$ python -q
>>> import numpy as np
>>> import numpy.linalg as la
>>> np.set_printoptions(precision=1, suppress=True, linewidth=140)
>>> def rd(a):
...     return np.round(a, 1) + 0
... 
>>> E = np.loadtxt("dump.csv", delimiter=",")
>>> print(E)
[[10.  6.  8.  9. 10.  9. 10.  8.  8. 10.  9.  9.]
 [ 2. -2.  0.  1.  2.  1.  2.  0.  0.  2.  1.  1.]
 [ 7.  3.  5.  6.  7.  6.  7.  5.  5.  7.  6.  6.]
 [ 9.  5.  7.  8.  9.  8.  9.  7.  7.  9.  8.  8.]
 [ 4.  0.  2.  3.  4.  3.  4.  2.  2.  4.  3.  3.]
 [ 2. -2.  0.  1.  2.  1.  2.  0.  0.  2.  1.  1.]
 [ 7.  3.  5.  6.  7.  6.  7.  5.  5.  7.  6.  6.]
 [ 4.  0.  2.  3.  4.  3.  4.  2.  2.  4.  3.  3.]
 [11.  7.  9. 10. 11. 10. 11.  9.  9. 11. 10. 10.]
 [ 7.  3.  5.  6.  7.  6.  7.  5.  5.  7.  6.  6.]]
>>> # column 4 repeats column 0
>>> rk = la.matrix_rank(E)
>>> print(rk)
2
>>> null = la.svd(E)[2][rk:].T
>>> print([int(la.matrix_rank(E[:, :j + 1])) for j in range(12)])
[1, 2, 2, 2, 2, 2, 2, 2, 2, 2, 2, 2]
>>> print([int(la.matrix_rank(E[:i])) for i in range(1, len(E) + 1)])
[1, 2, 2, 2, 2, 2, 2, 2, 2, 2]
>>> print(la.matrix_rank(E.T @ E), la.matrix_rank(E @ E.T))
2 2
>>> print(np.argsort(-la.norm(E, axis=0).round(6), kind="stable")[:3])
[0 4 6]
>>> print(la.matrix_rank(E, rtol=0.1))
1
>>> data = np.loadtxt("mat.csv", delimiter=",")
>>> print(data)
[[-0.4  0.   0.8  0.2  0.2]
 [-0.1  1.9  0.6  1.1 -0.9]
 [-0.3 -1.6  0.8  0.   0.8]
 [ 0.7 -2.9  0.8 -1.4  1.3]
 [-2.2  0.1 -0.8 -1.2  0.1]
 [-0.1  5.2 -0.2 -0.9 -2.5]
 [-0.9 -3.7  0.   1.1  2.1]
 [ 0.8  3.9 -0.4  0.7 -2.1]
 [ 0.   3.2  0.2  2.1 -1.6]
 [ 0.8 -1.2 -1.2  0.7  0.7]
 [-0.8 -3.2  0.7  0.9  1.4]
 [ 1.  -0.5 -0.1  0.3  0.6]
 [ 1.3  0.2 -0.6  0.2  0. ]
 [-0.2 -0.4 -0.3 -0.6  0.4]]
>>> Xs = data - data.mean(axis=0)
>>> Uu, sig, Vt = la.svd(Xs, full_matrices=False)
>>> print(np.abs(Vt[0]).argmax())
1
>>> print(rd(sig ** 2 / (sig ** 2).sum()))
[0.8 0.1 0.1 0.  0. ]
>>> print(rd(sig))
[10.8  3.7  3.2  2.2  0.5]
>>> print(rd(Vt[0] * np.sign(Vt[0, np.abs(Vt[0]).argmax()])))
[ 0.1  0.9 -0.1  0.  -0.4]
>>> print(np.searchsorted(np.cumsum(sig ** 2) / (sig ** 2).sum(), 0.9) + 1)
3
>>> Xs = (data - data.mean(axis=0)) / data.std(axis=0)
>>> print(rd(Xs.std(axis=0)))
[1. 1. 1. 1. 1.]
>>> c = la.lstsq(np.delete(Xs, 2, axis=1), Xs[:, 2])[0]
>>> print(rd(c))
[-0.1 -3.1  0.1 -2.9]
